In [1]: import numpy as np

In [2]: np.set_printoptions(suppress=True, linewidth=200)

In [3]: W0 = np.loadtxt("case11.csv", delimiter=",")

In [4]: W0.round(4)
Out[4]: 
array([[ 1.   ,  0.   ,  0.   ,  0.   ,  0.   ],
       [ 0.   ,  1.   ,  0.   ,  0.   ,  0.   ],
       [ 0.   ,  0.   ,  0.866,  0.   ,  0.5  ],
       [ 0.   ,  0.   ,  0.   ,  1.   ,  0.   ],
       [ 0.   ,  0.   , -0.5  ,  0.   ,  0.866]])

In [5]: # splits into 4 blocks

In [6]: np.round(np.linalg.norm(W0, axis=1), 4)
Out[6]: array([1., 1., 1., 1., 1.])

In [7]: np.linalg.norm(W0, axis=1).argmax()
Out[7]: np.int64(0)

In [8]: X = np.loadtxt("out2.csv", delimiter=",")

In [9]: X
Out[9]: 
array([[1.   , 0.9  , 0.81 , 0.729],
       [0.9  , 1.   , 0.9  , 0.81 ],
       [0.81 , 0.9  , 1.   , 0.9  ],
       [0.729, 0.81 , 0.9  , 1.   ]])

In [10]: U, sv, Vh = np.linalg.svd(X)

In [11]: sv.round(4)
Out[11]: array([3.5266, 0.3096, 0.1024, 0.0614])

In [12]: np.argmax(sv[:-1] / (sv[1:] + 1e-6)) + 1
Out[12]: np.int64(1)

In [13]: A2 = U[:, :1] @ np.diag(sv[:1]) @ Vh[:1]

In [14]: np.linalg.matrix_rank(X, rtol=0.05)
Out[14]: np.int64(2)

In [15]: np.round(np.abs(X - A2).max(), 4)
Out[15]: np.float64(0.1624)

In [16]: vec = np.array([1, 1, 2, 0])

In [17]: target = X @ vec

In [18]: c, lr = np.zeros(4), 1 / np.linalg.norm(X, 2) ** 2

In [19]: for i in range(60):
    ...:     c -= lr * X.T @ (X @ c - target)
    ...:     if i % 10 == 0: print(i, round(np.linalg.norm(X @ c - target), 4))
    ...: 
0 0.1602
10 0.1537
20 0.1478
30 0.1425
40 0.1378
50 0.1334

In [20]: c.round(4)
Out[20]: array([1.0567, 1.0875, 1.0324, 0.8684])
